% python3 -q
>>> import numpy as np
>>> import numpy.linalg as la
>>> np.set_printoptions(precision=4, suppress=True, linewidth=160, legacy="1.25")
>>> rnd = lambda a: np.round(a, 4) + 0
>>> X = np.load("layer11.npy")
>>> X
array([[-2,  0,  0],
       [ 0,  0,  0],
       [ 0,  0,  0],
       [ 0,  0,  1],
       [ 0, -1,  0],
       [ 0,  0, -3],
       [ 0,  0,  0]])
>>> # rows 1 and 2 are equal
>>> x = np.array([2, 1, 2])
>>> h1 = np.maximum(X @ x, 0)
>>> np.maximum(X @ x, 0) - np.maximum(-X @ x, 0)
array([-4,  0,  0,  2, -1, -6,  0])
>>> np.flatnonzero(h1 > 1e-9)
array([3])
>>> proj = X @ la.solve(X.T @ X, X.T)
>>> rnd((np.eye(7) - proj) @ X)
array([[0., 0., 0.],
       [0., 0., 0.],
       [0., 0., 0.],
       [0., 0., 0.],
       [0., 0., 0.],
       [0., 0., 0.],
       [0., 0., 0.]])
>>> proj @ X[:, 0]
array([-2.,  0.,  0.,  0.,  0.,  0.,  0.])
>>> rnd(np.diag(proj))
array([1. , 0. , 0. , 0.1, 1. , 0.9, 0. ])
>>> M = np.array([[-10, -7, -7, -3, -11, 1],
...     [-15, -12, -12, -8, -16, -4],
...     [-6, -3, -3, 1, -7, 5],
...     [-12, -9, -9, -5, -13, -1],
...     [-5, -2, -2, 2, -6, 6]])
>>> A2 = M[0, 0] * M[1:] - np.outer(M[1:, 0], M[0])
>>> A2
array([[  0,  15,  15,  35,  -5,  55],
       [  0, -12, -12, -28,   4, -44],
       [  0,   6,   6,  14,  -2,  22],
       [  0, -15, -15, -35,   5, -55]])
>>> la.matrix_rank(A2), la.matrix_rank(M)
(1, 2)
>>> M[:, 0] / M[0, 0]
array([1. , 1.5, 0.6, 1.2, 0.5])
